% python3 -q
>>> import numpy as np
>>> from numpy import linalg as LA
>>> np.set_printoptions(precision=2, suppress=True, linewidth=100)
>>> rd = lambda a: np.round(a, 2) + 0
>>> mat = np.loadtxt("dump.csv", delimiter=",")
>>> mat
array([[ 1.,  0.,  5.,  0.,  0.],
       [ 0.,  4.,  0.,  4.,  1.],
       [ 5.,  0., -5.,  0.,  0.],
       [ 0.,  3.,  0.,  5.,  3.],
       [ 0., -4.,  0.,  1., -4.]])
>>> rng = np.random.default_rng(15200)
>>> idx = rng.permutation(5)
>>> M2 = mat[:, idx] * rng.choice([-1, 1], 5)
>>> M2
array([[ 1., -0., -0.,  0.,  5.],
       [ 0., -4., -1.,  4.,  0.],
       [ 5., -0., -0.,  0., -5.],
       [ 0., -3., -3.,  5.,  0.],
       [ 0.,  4.,  4.,  1.,  0.]])
>>> U, _, Vh = LA.svd(mat.T @ M2)
>>> rd(LA.lstsq(mat, M2)[0])
array([[ 1.,  0.,  0.,  0.,  0.],
       [ 0., -1.,  0.,  0.,  0.],
       [ 0.,  0.,  0.,  0.,  1.],
       [ 0.,  0.,  0.,  1.,  0.],
       [ 0.,  0., -1.,  0.,  0.]])
>>> idx
array([0, 1, 4, 3, 2])
>>> W = np.array([[2, 0, 2], [1, 0, 0], [1, 2, 0], [2, 2, 2], [0, 1, 0]])
>>> b = np.array([5, 5, 8])
>>> act = np.maximum(mat @ W + b, 0)
>>> (act > 0).mean(axis=0)
array([1. , 0.8, 1. ])
>>> print(act)
[[12. 15. 10.]
 [17. 14. 16.]
 [10.  0. 18.]
 [18. 18. 18.]
 [ 3.  3. 10.]]
>>> LA.matrix_rank(act)
np.int64(3)
>>> W2 = np.array([[3, -5, 4], [3, 4, -1], [2, 0, 4]])
>>> (act @ W2).round(6).argmax(axis=1)
array([0, 0, 2, 0, 2])
>>> x0 = np.array([3, -4, -3, 5, 2])
>>> target = mat @ x0
>>> target
array([-12.,   6.,  30.,  19.,  13.])
>>> print(rd(LA.solve(mat, target + mat[:, 2])))
[ 3. -4. -2.  5.  2.]
>>> rd(LA.solve(mat, 4 * target))
array([ 12., -16., -12.,  20.,   8.])
>>> rd(LA.eigvals(mat))
array([ 3.83, -7.83, -4.48,  2.09,  7.39])
>>> rd(LA.det(mat.T))
np.float64(2070.0)
>>> rd(LA.eigvals(mat).sum().real)
np.float64(1.0)
>>> rd(LA.det(mat[::-1]))
np.float64(2070.0)
>>> np.einsum("ii->", mat)
np.float64(1.0)
>>> print(rd(np.poly(mat)))
[    1.    -1.   -77.   111.  1086. -2070.]
>>> K = np.loadtxt("block2.csv", delimiter=",")
>>> rd(K)
array([[ 1.41, -0.62,  0.17,  0.11, -0.57,  0.08,  0.17, -0.91, -0.1 , -0.71],
       [-0.62,  2.14,  0.52, -0.17, -0.48, -0.06, -0.02,  0.31, -0.13, -0.13],
       [ 0.17,  0.52,  1.07, -0.03, -0.45,  0.15,  1.15, -0.71, -0.83,  0.16],
       [ 0.11, -0.17, -0.03,  0.39, -0.61, -0.46, -0.08,  0.24,  0.29, -0.02],
       [-0.57, -0.48, -0.45, -0.61,  2.  ,  0.03,  0.41, -0.12, -0.3 ,  0.48],
       [ 0.08, -0.06,  0.15, -0.46,  0.03,  2.56,  0.5 , -0.12,  0.44, -0.28],
       [ 0.17, -0.02,  1.15, -0.08,  0.41,  0.5 ,  3.35, -0.84, -0.23,  0.34],
       [-0.91,  0.31, -0.71,  0.24, -0.12, -0.12, -0.84,  2.8 ,  0.33, -0.79],
       [-0.1 , -0.13, -0.83,  0.29, -0.3 ,  0.44, -0.23,  0.33,  1.99,  0.05],
       [-0.71, -0.13,  0.16, -0.02,  0.48, -0.28,  0.34, -0.79,  0.05,  1.3 ]])
>>> print(rd(LA.norm(K, "nuc")))
19.0
>>> print(rd(LA.norm(K, axis=0)))
[2.03 2.37 2.05 0.96 2.37 2.71 3.73 3.28 2.28 1.81]
>>> LA.norm(K, axis=1).argmax()
np.int64(6)
>>> rd(LA.norm(K, 2))
np.float64(5.0)
>>> rd(K[6] @ K[1])
np.float64(-0.12)
>>> print(rd(LA.norm(K[6] - K[1])))
4.45
>>> J = np.loadtxt("m.csv", delimiter=",")
>>> J
array([[5., 1., 1., 1., 1., 1., 1., 1.],
       [1., 5., 1., 1., 1., 1., 1., 1.],
       [1., 1., 5., 1., 1., 1., 1., 1.],
       [1., 1., 1., 5., 1., 1., 1., 1.],
       [1., 1., 1., 1., 5., 1., 1., 1.],
       [1., 1., 1., 1., 1., 5., 1., 1.],
       [1., 1., 1., 1., 1., 1., 5., 1.],
       [1., 1., 1., 1., 1., 1., 1., 5.]])
>>> # symmetric
>>> W = np.array([[-4, -2],
...     [1, -2],
...     [4, -1],
...     [2, -1],
...     [-5, 4],
...     [2, -1],
...     [2, 4],
...     [-3, 3]])
>>> b = np.array([2, 2])
>>> act = np.maximum(J @ W + b, 0)
>>> (act > 0).astype(int)
array([[0, 0],
       [1, 0],
       [1, 1],
       [1, 1],
       [0, 1],
       [1, 1],
       [1, 1],
       [0, 1]])
>>> print(act)
[[ 0.  0.]
 [ 5.  0.]
 [17.  2.]
 [ 9.  2.]
 [ 0. 22.]
 [ 9.  2.]
 [ 9. 22.]
 [ 0. 18.]]
>>> rd((act > 0).mean(axis=0))
array([0.62, 0.75])
>>> LA.matrix_rank(act)
np.int64(2)
>>> W2 = np.array([[1, 1], [2, 0]])
>>> act @ W2
array([[ 0.,  0.],
       [ 5.,  5.],
       [21., 17.],
       [13.,  9.],
       [44.,  0.],
       [13.,  9.],
       [53.,  9.],
       [36.,  0.]])
>>> print((act @ W2).round(6).argmax(axis=1))
[0 0 0 0 0 0 0 0]
>>> x0 = np.ones(8)
>>> for _ in range(5):
...     x0 = J @ x0
...     x0 /= LA.norm(x0)
...     print(round(x0 @ J @ x0, 2))
... 
12.0
12.0
12.0
12.0
12.0
>>> rd(LA.eigvalsh(J)[-1])
np.float64(12.0)
>>> print(rd(x0))
[0.35 0.35 0.35 0.35 0.35 0.35 0.35 0.35]
>>> W0 = np.array([[0, 3, 9, 0, 3, 9],
...     [3, 9, 9, 3, 9, 9],
...     [0, 6, 0, 0, 6, 0],
...     [0, -3, -9, 0, 1, 3],
...     [-3, -9, -9, 1, 3, 3],
...     [0, -6, 0, 0, 2, 0]])
>>> def softmax(z):
...     e = np.exp(z - z.max(axis=-1, keepdims=True))
...     return e / e.sum(axis=-1, keepdims=True)
... 
>>> rd(softmax(W0[1]))
array([0.  , 0.25, 0.25, 0.  , 0.25, 0.25])
>>> rd(softmax(W0).sum(axis=1))
array([1., 1., 1., 1., 1., 1.])
>>> rd(softmax(10 * W0[1]))
array([0.  , 0.25, 0.25, 0.  , 0.25, 0.25])
>>> S = W0 @ W0.T / np.sqrt(6)
>>> print(softmax(S)[1] @ W0)
[3. 9. 9. 3. 9. 9.]
>>> feats = np.load("arr.npy")
>>> feats
array([[1.  , 0.5 , 0.25, 0.12, 0.06, 0.03, 0.02, 0.01, 0.  , 0.  ],
       [0.5 , 1.  , 0.5 , 0.25, 0.12, 0.06, 0.03, 0.02, 0.01, 0.  ],
       [0.25, 0.5 , 1.  , 0.5 , 0.25, 0.12, 0.06, 0.03, 0.02, 0.01],
       [0.12, 0.25, 0.5 , 1.  , 0.5 , 0.25, 0.12, 0.06, 0.03, 0.02],
       [0.06, 0.12, 0.25, 0.5 , 1.  , 0.5 , 0.25, 0.12, 0.06, 0.03],
       [0.03, 0.06, 0.12, 0.25, 0.5 , 1.  , 0.5 , 0.25, 0.12, 0.06],
       [0.02, 0.03, 0.06, 0.12, 0.25, 0.5 , 1.  , 0.5 , 0.25, 0.12],
       [0.01, 0.02, 0.03, 0.06, 0.12, 0.25, 0.5 , 1.  , 0.5 , 0.25],
       [0.  , 0.01, 0.02, 0.03, 0.06, 0.12, 0.25, 0.5 , 1.  , 0.5 ],
       [0.  , 0.  , 0.01, 0.02, 0.03, 0.06, 0.12, 0.25, 0.5 , 1.  ]])
>>> # symmetric, so the eigenvalues are real
>>> x0 = np.array([5, 8, 3, 1, 5, -3, -7, 4, -5, 2])
>>> h1 = np.maximum(feats @ x0, 0)
>>> np.flatnonzero(h1 > 1e-9)
array([0, 1, 2, 3, 4])
>>> print(rd(feats.T @ h1))
[19.55 24.18 22.2  17.34 11.98  5.94  2.99  1.54  0.76  0.35]
>>> LA.norm(feats, axis=1).argmax()
np.int64(4)
>>> rd(LA.norm(feats, 2))
np.float64(2.67)
>>> rd(LA.norm(feats[1] - feats[0]))
np.float64(0.76)
>>> print(rd(LA.norm(feats, axis=1)))
[1.15 1.26 1.28 1.29 1.29 1.29 1.29 1.28 1.26 1.15]
>>> rd(feats[1] @ feats[0])
np.float64(1.16)
>>> x0 = np.array([1, 2, 2, 2, 0, 1, -1, 0, -2, 2])
>>> target = feats @ x0
>>> rd(target)
array([ 2.75,  4.01,  4.29,  3.73,  1.99,  1.27, -0.32, -0.52, -1.01,  1.  ])
>>> rd(LA.solve(feats.T, feats[2]))
array([0., 0., 1., 0., 0., 0., 0., 0., 0., 0.])
>>> rd(LA.solve(feats, -2 * target))
array([-2., -4., -4., -4.,  0., -2.,  2.,  0.,  4., -4.])
>>> ev, V = LA.eigh(feats)
>>> x0 = np.array([1, 3, 2, 3, 2, 2, 3, 2, 3, 2])
>>> rd(LA.eigvalsh(feats[1:, 1:]))
array([0.35, 0.37, 0.42, 0.5 , 0.64, 0.9 , 1.3 , 1.9 , 2.63])
>>> rd(x0 @ feats @ x0)
np.float64(143.54)
>>> print(rd(V * np.sqrt(ev) @ V.T))
[[0.96 0.25 0.09 0.04 0.02 0.01 0.01 0.   0.   0.  ]
 [0.25 0.93 0.24 0.09 0.04 0.02 0.01 0.01 0.   0.  ]
 [0.09 0.24 0.93 0.24 0.09 0.04 0.02 0.01 0.01 0.  ]
 [0.04 0.09 0.24 0.93 0.24 0.09 0.04 0.02 0.01 0.01]
 [0.02 0.04 0.09 0.24 0.93 0.24 0.09 0.04 0.02 0.01]
 [0.01 0.02 0.04 0.09 0.24 0.93 0.24 0.09 0.04 0.02]
 [0.01 0.01 0.02 0.04 0.09 0.24 0.93 0.24 0.09 0.04]
 [0.   0.01 0.01 0.02 0.04 0.09 0.24 0.93 0.24 0.09]
 [0.   0.   0.01 0.01 0.02 0.04 0.09 0.24 0.93 0.25]
 [0.   0.   0.   0.01 0.01 0.02 0.04 0.09 0.25 0.96]]
>>> (np.sign(V[:, -1].round(6)) == np.sign(V[0, -1].round(6))).astype(int)
array([1, 1, 1, 1, 1, 1, 1, 1, 1, 1])
>>> rd(x0 @ feats @ x0 / (x0 @ x0)), rd(ev[0]), rd(ev[-1])
(np.float64(2.52), np.float64(0.35), np.float64(2.67))
>>> rd(V * np.abs(ev) @ V.T)
array([[1.  , 0.5 , 0.25, 0.12, 0.06, 0.03, 0.02, 0.01, 0.  , 0.  ],
       [0.5 , 1.  , 0.5 , 0.25, 0.12, 0.06, 0.03, 0.02, 0.01, 0.  ],
       [0.25, 0.5 , 1.  , 0.5 , 0.25, 0.12, 0.06, 0.03, 0.02, 0.01],
       [0.12, 0.25, 0.5 , 1.  , 0.5 , 0.25, 0.12, 0.06, 0.03, 0.02],
       [0.06, 0.12, 0.25, 0.5 , 1.  , 0.5 , 0.25, 0.12, 0.06, 0.03],
       [0.03, 0.06, 0.12, 0.25, 0.5 , 1.  , 0.5 , 0.25, 0.12, 0.06],
       [0.02, 0.03, 0.06, 0.12, 0.25, 0.5 , 1.  , 0.5 , 0.25, 0.12],
       [0.01, 0.02, 0.03, 0.06, 0.12, 0.25, 0.5 , 1.  , 0.5 , 0.25],
       [0.  , 0.01, 0.02, 0.03, 0.06, 0.12, 0.25, 0.5 , 1.  , 0.5 ],
       [0.  , 0.  , 0.01, 0.02, 0.03, 0.06, 0.12, 0.25, 0.5 , 1.  ]])
